In [1]: import numpy as np

In [2]: np.set_printoptions(precision=3, suppress=True, linewidth=160)

In [3]: M = np.load("run4.npy")

In [4]: print(M)
[[ 0.309  0.    -0.141  0.217  0.805]
 [ 3.427  6.854  6.668 -0.341  3.406]
 [ 1.634  2.757  2.75  -0.365  1.046]
 [-1.024 -1.705 -1.579  0.307 -0.652]
 [-1.401 -3.288 -3.163 -0.055 -1.877]
 [-0.571 -0.277  0.131 -0.133 -0.431]
 [ 2.202  4.733  4.408  0.004  2.247]
 [ 3.136  5.98   5.709  0.31   2.825]
 [ 0.545  0.816  0.466 -0.298  0.256]
 [-1.978 -4.354 -3.878 -1.118 -1.624]
 [-0.925 -1.942 -1.79   0.101 -0.467]
 [ 0.211  1.194  1.276  0.343  0.645]
 [ 2.182  4.789  4.117 -0.435  2.63 ]
 [-0.974 -2.55  -2.739 -0.077 -1.406]]

In [5]: B = np.c_[M[:, :4] @ np.array([[0, 3, 3, 3], [2, 3, 2, 0], [2, 2, 0, 0], [2, 2, 2, 3]]), np.array([2, -2, 3, 5, 4, -4, -2, 5, -2, 2, 3, 1, 0, 3])]

In [6]: print(B)
[[  0.152   1.079   1.361   1.578   2.   ]
 [ 26.362  43.497  23.307   9.258  -2.   ]
 [ 10.284  17.943   9.686   3.807   3.   ]
 [ -5.954 -10.731  -5.868  -2.151   5.   ]
 [-13.012 -20.503 -10.889  -4.368   4.   ]
 [ -0.558  -2.548  -2.533  -2.112  -4.   ]
 [ 18.29   29.629  16.08    6.618  -2.   ]
 [ 23.998  39.386  21.988  10.338   5.   ]
 [  1.968   4.419   2.671   0.741  -2.   ]
 [-18.7   -28.988 -16.878  -9.288   2.   ]
 [ -7.262 -11.979  -6.457  -2.472   3.   ]
 [  5.626   7.453   3.707   1.662   1.   ]
 [ 16.942  28.277  15.254   5.241   0.   ]
 [-10.732 -16.204  -8.176  -3.153   3.   ]]

In [7]: print(np.linalg.matrix_rank(np.c_[M, B]))
6

In [8]: print(np.linalg.matrix_rank(B))
5

In [9]: print(np.round(np.linalg.lstsq(M, B[:, 0])[0], 3) + 0)
[0. 2. 2. 2. 0.]

In [10]: U, s, VT = np.linalg.svd(M)

In [11]: print(s)
[20.624  1.5    1.211  0.94   0.46 ]

In [12]: B = U[:, :1] @ np.diag(s[:1]) @ VT[:1]

In [13]: print(round(np.linalg.norm(M - B) / np.linalg.norm(M), 3))
0.106

In [14]: cen = M - M.mean(axis=0)

In [15]: U, s, VT = np.linalg.svd(cen, full_matrices=False)

In [16]: print(s)
[19.888  1.414  1.191  0.939  0.458]

In [17]: print(round((s ** 2).sum() ** 2 / (s ** 4).sum(), 3))
1.023

In [18]: W0 = np.load("m.npy")

In [19]: print(W0)
[[-4  1 -2 -4  3  0  5]
 [ 1  6  1 -1  0 -1  1]
 [-2  1  6 -3 -3 -2 -1]
 [-4 -1 -3  6 -4 -4  0]
 [ 3  0 -3 -4 -4  4  0]
 [ 0 -1 -2 -4  4  6 -3]
 [ 5  1 -1  0  0 -3 -2]]

In [20]: q, R = np.linalg.qr(W0)

In [21]: print(np.round(q.T @ q, 3) + 0)
[[1. 0. 0. 0. 0. 0. 0.]
 [0. 1. 0. 0. 0. 0. 0.]
 [0. 0. 1. 0. 0. 0. 0.]
 [0. 0. 0. 1. 0. 0. 0.]
 [0. 0. 0. 0. 1. 0. 0.]
 [0. 0. 0. 0. 0. 1. 0.]
 [0. 0. 0. 0. 0. 0. 1.]]

In [22]: print(np.abs(np.diag(R)))
[8.426 6.313 7.634 9.277 7.458 5.053 4.131]

In [23]: print(np.round(abs(R[0, 0]), 3), round(np.linalg.norm(W0[:, 0]), 3))
8.426 8.426

In [24]: print(np.allclose(R.T @ R, W0.T @ W0))
True

In [25]: w, vecs = np.linalg.eigh(W0)

In [26]: vec = np.array([4, -6, 2, 4, 4, 9, -3])

In [27]: print((np.sign(vecs[:, -1].round(6)) == np.sign(vecs[0, -1].round(6))).astype(int))
[1 1 0 0 1 1 0]

In [28]: print(np.round(vec @ W0 @ vec / (vec @ vec), 3), round(w[0], 3), round(float(w[-1]), 3))
2.753 -9.356 12.95

In [29]: r0 = np.array([3, 0, 1, 2, 2, 1, 0])

In [30]: B = W0 + np.outer(r0, np.eye(7)[6])

In [31]: print(np.linalg.matrix_rank(np.linalg.inv(B) - np.linalg.inv(W0), tol=1e-8))
1

In [32]: print(np.linalg.matrix_rank(B - W0))
1

In [33]: rng = np.random.default_rng(585615)

In [34]: idx = rng.permutation(7)

In [35]: print(idx)
[6 2 5 3 4 0 1]

In [36]: B = W0[idx][:, idx]

In [37]: print(np.allclose(B, W0))
False

In [38]: print(np.round(np.linalg.eigvalsh(W0).min(), 3))
-9.356

In [39]: print(np.all(np.linalg.eigvalsh(W0) > 0))
False

In [40]: arr = np.array([[-1.0, 1.0, 0.0], [-1.0, 0.0, 0.0], [0.0, 0.0, -2.0]])

In [41]: print(arr)
[[-1.  1.  0.]
 [-1.  0.  0.]
 [ 0.  0. -2.]]

In [42]: q = arr.astype(float).copy()

In [43]: for j in range(3):
    ...:     q[:, j] -= q[:, :j] @ (q[:, :j].T @ q[:, j])
    ...:     q[:, j] /= np.linalg.norm(q[:, j])
    ...: 

In [44]: print(np.round(q.T @ arr, 3) + 0)
[[ 1.414 -0.707  0.   ]
 [ 0.     0.707  0.   ]
 [ 0.     0.     2.   ]]

In [45]: print(np.round(q.T @ q, 3) + 0)
[[1. 0. 0.]
 [0. 1. 0.]
 [0. 0. 1.]]

In [46]: print(q)
[[-0.707  0.707  0.   ]
 [-0.707 -0.707  0.   ]
 [ 0.     0.    -1.   ]]

In [47]: print((arr - arr.T) / 2)
[[ 0.  1.  0.]
 [-1.  0.  0.]
 [ 0.  0.  0.]]

In [48]: print(round(float(np.linalg.det(arr)), 3))
-2.0
